$ python -q
>>> import numpy as np
>>> np.set_printoptions(suppress=True, linewidth=120)
>>> tidy = lambda a: np.round(a, 2) + 0
>>> data = np.loadtxt("w.csv", delimiter=",")
>>> print(data)
[[4. 1. 1. 1.]
 [1. 4. 1. 1.]
 [1. 1. 4. 1.]
 [1. 1. 1. 4.]]
>>> w, vecs = np.linalg.eigh(data)
>>> x0 = np.array([3, 2, 2, 1])
>>> print(np.abs(data).sum(axis=1).max(), tidy(np.abs(w).max()))
7.0 7.0
>>> J = np.load("arr.npy")
>>> print(J)
[[  6  12 -14  15   3 -10  12  -1  12   1   8]
 [  5  -1  -7   2   1   2  -7   6  -1  -5   2]
 [  8  10  -2  16  -3 -10   7 -10  14   7  -6]
 [ -5   6  -1  10  -3   0  10 -10   4   2  12]
 [  0  -3  -3   4  -8   6   1  -1  -5  -6   5]
 [ 19  -3  -9  10   0 -11   2  -9  17   9 -18]
 [  9  -6 -19   9  -2  -4  -3   2  -5  -4  -2]
 [ 10  14 -15  23   6 -25  24 -14  27   8   7]
 [ -4   4  -4   6  -1 -11   5   0  -8  12   8]
 [ 11   4  -8  14 -10  -6  14  -9   4  -7   9]
 [  2   2   0   3  -4   7  -6   4   5   9  -9]
 [  3   7 -16  11  17 -15  -2  -8   0   3  -1]
 [ -5   5  -6   1   7  -3   0   1  -5   8  -1]
 [ 11  -1 -16   8   2  -3 -10   7   5  11 -16]
 [ 11   0 -11  17  -8   0   0  -4  14   5  -3]
 [  2   2   0   3  -4   7  -6   4   5   9  -9]
 [  4  -2 -12   7   3  -7   2   3   9   1  -4]
 [  0  -3  -3   4  -8   6   1  -1  -5  -6   5]
 [  0   8   4  11  -9  -1   2  -1   8   6  -5]
 [ -3   7  -6   4   3   4  -6   5   0  17 -10]
 [  0   0   0   0   0   0   0   0   0   0   0]
 [  4   6 -13  15   3 -15   9  -3   6   7  12]
 [  0   0   0   0   0   0   0   0   0   0   0]
 [  0   0   0   0   0   0   0   0   0   0   0]
 [ -3   7  -6   4   3   4  -6   5   0  17 -10]
 [  0   8  -5   8   6  -4   2  -3   8   3   9]
 [ -2  14   3  11  -3  -9  17  -8  12   6  12]
 [ -8  16  -4  10   8  -2   3  -4   9  25  -3]
 [ -7  12  -8  23 -10   1   8   0   9  17  16]
 [ -2   7 -11  14 -11   5   8   7   1  -6  14]
 [ -5  21  -6  19  -2   0  10   3  20  17   7]
 [  9  -7  -3   2  -2  -9   3  -4   6  -1  -8]
 [  2  11 -25  23  13 -19  17 -15  14  12   6]
 [  0   0  -4   5   4  -3  -7   0  -1  -6   1]
 [  6  14  -7  27   3 -43  30 -27  16  17  10]
 [ 22  -6 -16   9   5 -16   1  -7  11  -5  -7]]
>>> idx = J[:, 0] > np.median(J[:, 0])
>>> r0 = J[idx].mean(axis=0) - J[~idx].mean(axis=0)
>>> print(((J - J.mean(axis=0)) @ r0 > 0).astype(int))
[1 0 1 0 0 1 1 1 0 1 0 1 0 1 1 0 1 0 0 0 0 1 0 0 0 0 0 0 0 0 0 1 1 0 1 1]
>>> print(tidy(r0))
[10.44 -2.94 -7.39  4.44  2.61 -9.44  2.17 -4.33  6.22 -1.61 -4.94]
